$ ipython --no-banner

In [1]: import numpy as np

In [2]: np.set_printoptions(precision=3, suppress=True, linewidth=120, sign=" ")

In [3]: J = np.load("run0.npy")

In [4]: J
Out[4]: 
array([[ 0.999,  0.867,  0.987,  0.947,  0.974],
       [ 0.998,  0.845,  0.976,  0.919,  0.958],
       [ 0.793,  0.782, -0.168, -0.01 ,  0.291],
       [-1.   , -0.997, -0.711, -0.721, -0.953],
       [ 0.523,  0.647, -0.354, -0.168,  0.06 ],
       [-0.988, -0.985,  0.345,  0.   , -0.617],
       [ 0.959,  0.711,  0.774,  0.647,  0.77 ],
       [ 0.254,  0.38 , -0.235, -0.119,  0.   ],
       [ 0.578, -0.319,  0.837,  0.647,  0.578],
       [-0.06 ,  0.03 , -0.11 , -0.07 , -0.06 ],
       [ 0.999,  0.995,  0.149,  0.371,  0.851],
       [ 0.974,  0.97 , -0.327, -0.02 ,  0.537],
       [-0.691, -0.892,  0.74 ,  0.454,  0.06 ],
       [-0.892, -0.976,  0.867,  0.578,  0.   ],
       [-0.831, -0.623, -0.371, -0.319, -0.493],
       [ 0.08 , -0.8  ,  0.919,  0.735,  0.537],
       [ 0.867,  0.987, -0.954, -0.762, -0.235],
       [ 0.874,  0.119,  0.885,  0.735,  0.744],
       [-0.978, -0.909, -0.508, -0.478, -0.744],
       [-0.96 , -0.818, -0.598, -0.515, -0.716],
       [ 0.749, -0.217,  0.89 ,  0.726,  0.686],
       [ 0.08 ,  0.454, -0.515, -0.319, -0.178],
       [-0.985, -0.1  , -0.991, -0.947, -0.947],
       [ 0.67 ,  0.371,  0.388,  0.3  ,  0.397],
       [-0.273, -0.726,  0.726,  0.478,  0.235],
       [ 0.757,  0.955, -0.887, -0.635, -0.178]])

In [5]: Xc = (J - J.mean(axis=0)) / J.std(axis=0)

In [6]: Xc.std(axis=0)
Out[6]: array([ 1.,  1.,  1.,  1.,  1.])

In [7]: b = np.linalg.lstsq(np.delete(Xc, 3, axis=1), Xc[:, 3])[0]

In [8]: round(1 - np.var(Xc[:, 3] - np.delete(Xc, 3, axis=1) @ b), 3)
Out[8]: np.float64(0.996)

In [9]: np.abs(b).argmax()
Out[9]: np.int64(2)

In [10]: z = J[:, 0] > np.median(J[:, 0])

In [11]: f = J[z].mean(axis=0) - J[~z].mean(axis=0)

In [12]: z.astype(int)
Out[12]: array([ 1,  1,  1,  0,  1,  0,  1,  0,  1,  0,  1,  1,  0,  0,  0,  0,  1,  1,  0,  0,  1,  0,  0,  1,  0,  1])

In [13]: print(np.argsort(-np.abs(f).round(6), kind="stable"))
[ 0  1  4  3  2]
